% python3 -q
>>> import numpy as np
>>> import numpy.linalg as la
>>> np.set_printoptions(precision=3, suppress=True, linewidth=200, floatmode="fixed")
>>> tidy = lambda a: np.round(a, 3) + 0
>>> m1 = np.load("case4.npy")
>>> m1
array([[1.000, 0.700, 0.490, 0.343],
       [0.700, 1.000, 0.700, 0.490],
       [0.490, 0.700, 1.000, 0.700],
       [0.343, 0.490, 0.700, 1.000]])
>>> # symmetric
>>> evals, vecs = la.eigh(m1)
>>> evals.sum(), np.trace(m1)
(np.float64(4.0), np.float64(4.0))
>>> (evals > 1e-8).sum(), (evals < -1e-8).sum()
(np.int64(4), np.int64(0))
>>> tidy(np.abs(vecs[:, -1]))
array([0.461, 0.536, 0.536, 0.461])
>>> tidy(la.eigvalsh(m1 + -1 * np.eye(4)))
array([-0.797, -0.682, -0.246,  1.725])
>>> np.abs(vecs[:, -1]).round(6).argmax()
np.int64(1)
>>> tidy(la.eigvalsh(m1 @ m1))
array([0.041, 0.101, 0.569, 7.425])
>>> np.unique(evals.round(6) + 0, return_counts=True)[1]
array([1, 1, 1, 1])
>>> tidy(vecs @ np.diag(evals) @ vecs.T)
array([[1.000, 0.700, 0.490, 0.343],
       [0.700, 1.000, 0.700, 0.490],
       [0.490, 0.700, 1.000, 0.700],
       [0.343, 0.490, 0.700, 1.000]])
>>> vec = np.array([0, -2, 2, -2])
>>> y = m1 @ vec
>>> tidy(y)
array([-1.106, -1.580, -0.800, -1.580])
>>> tidy(la.solve(m1, y))
array([ 0.000, -2.000,  2.000, -2.000])
>>> tidy(la.solve(m1, m1[:, 1]))
array([0.000, 1.000, 0.000, 0.000])
>>> tidy(la.solve(m1.T, m1[2]))
array([0.000, 0.000, 1.000, 0.000])
>>> tidy(np.sort(np.abs(la.eigvals(m1))))
array([0.203, 0.318, 0.754, 2.725])
>>> (m1 - m1.T) / 2
array([[0.000, 0.000, 0.000, 0.000],
       [0.000, 0.000, 0.000, 0.000],
       [0.000, 0.000, 0.000, 0.000],
       [0.000, 0.000, 0.000, 0.000]])
>>> (m1 + m1.T) / 2
array([[1.000, 0.700, 0.490, 0.343],
       [0.700, 1.000, 0.700, 0.490],
       [0.490, 0.700, 1.000, 0.700],
       [0.343, 0.490, 0.700, 1.000]])
